$ python3 -q
>>> import numpy as np
>>> np.set_printoptions(suppress=True, linewidth=200)
>>> J = np.load("arr.npy")
>>> J
array([[ 0,  0, -3],
       [ 0,  0, -3],
       [ 3,  3,  0]])
>>> rng = np.random.default_rng(93)
>>> lab = rng.permutation(3)
>>> lab
array([1, 0, 2])
>>> out = J[lab][:, lab]
>>> np.round(np.sort(np.abs(np.linalg.eigvals(out))), 2) + 0
array([0.  , 4.24, 4.24])
>>> np.allclose(out, J)
True
>>> round(float(np.linalg.det(out)), 2), np.round(np.linalg.det(J[lab]), 2)
(0.0, np.float64(0.0))
>>> theta = np.radians(72)
>>> Rm = np.eye(3)
>>> Rm[2, 2] = Rm[1, 1] = np.cos(theta)
>>> Rm[2, 1], Rm[1, 2] = -np.sin(theta), np.sin(theta)
>>> Rm.round(2)
array([[ 1.  ,  0.  ,  0.  ],
       [ 0.  ,  0.31,  0.95],
       [ 0.  , -0.95,  0.31]])
>>> out = J @ Rm.T
>>> np.allclose(J @ J.T, out @ out.T)
True
>>> np.allclose(np.linalg.norm(J, axis=1), np.linalg.norm(out, axis=1))
True
>>> out.round(2)
array([[ 0.  , -2.85, -0.93],
       [ 0.  , -2.85, -0.93],
       [ 3.  ,  0.93, -2.85]])
>>> out = np.array([[0, 2], [2, 2], [1, 2]])
>>> np.einsum("ik,kj->ji", J, out)
array([[-3, -3,  6],
       [-6, -6, 12]])
>>> np.linalg.matrix_rank(J @ out)
np.int64(1)
>>> out.T @ J.T
array([[-3, -3,  6],
       [-6, -6, 12]])
>>> np.vstack([J, out.T]).shape
(5, 3)
>>> U, sigma, Vt = np.linalg.svd(J)
>>> evecs = Vt[:(sigma > 1e-8).sum()]
>>> vec = J[1] + 3 * J[2] + rng.integers(2) * np.eye(3)[2]
>>> vec
array([ 9.,  9., -2.])
>>> np.allclose(evecs.T @ evecs @ vec, vec)
True
>>> round(np.linalg.norm(vec - evecs.T @ evecs @ vec), 2)
np.float64(0.0)
>>> np.round(evecs.T @ evecs, 2)
array([[0.5, 0.5, 0. ],
       [0.5, 0.5, 0. ],
       [0. , 0. , 1. ]])
>>> np.round(np.diag(evecs.T @ evecs), 2)
array([0.5, 0.5, 1. ])
>>> np.abs(np.diag(np.linalg.qr(J)[1])) > 1e-9
array([ True, False,  True])
>>> np.linalg.lstsq(J[:-1].T, J[-1])[2]
np.int32(1)
>>> np.round(J @ np.linalg.pinv(J) @ J, 2)
array([[ 0.,  0., -3.],
       [ 0.,  0., -3.],
       [ 3.,  3.,  0.]])
>>> data = np.load("dump.npy")
>>> data.round(2)
array([[ 0.98, -0.05, -0.05, -0.05, -0.05, -0.05,  0.12, -0.08],
       [-0.05,  0.85, -0.15, -0.15, -0.15, -0.15,  0.35, -0.25],
       [-0.05, -0.15,  0.85, -0.15, -0.15, -0.15,  0.35, -0.25],
       [-0.05, -0.15, -0.15,  0.85, -0.15, -0.15,  0.35, -0.25],
       [-0.05, -0.15, -0.15, -0.15,  0.85, -0.15,  0.35, -0.25],
       [-0.05, -0.15, -0.15, -0.15, -0.15,  0.85,  0.35, -0.25],
       [ 0.12,  0.35,  0.35,  0.35,  0.35,  0.35,  0.18,  0.58],
       [-0.08, -0.25, -0.25, -0.25, -0.25, -0.25,  0.58,  0.58]])
>>> vec = np.array([-3, 7, -6, -4, -7, 4, 1, -4])
>>> np.round(np.linalg.norm(vec), 2), round(np.linalg.norm(data @ vec), 2)
(np.float64(13.86), np.float64(13.86))
>>> np.round(data.T @ (data @ vec), 2)
array([-3.,  7., -6., -4., -7.,  4.,  1., -4.])
>>> np.round(np.sort(np.abs(np.degrees(np.angle(np.linalg.eigvals(data))))), 2)
array([  0.,   0.,   0.,   0.,   0.,   0.,   0., 180.])
>>> round(float(np.linalg.det(data)), 2)
-1.0
>>> 8 - np.linalg.matrix_rank(data - np.eye(8), tol=1e-8)
np.int64(7)
>>> [p for p in range(1, 25) if np.allclose(np.linalg.matrix_power(data, p), np.eye(8))]
[2, 4, 6, 8, 10, 12, 14, 16, 18, 20, 22, 24]
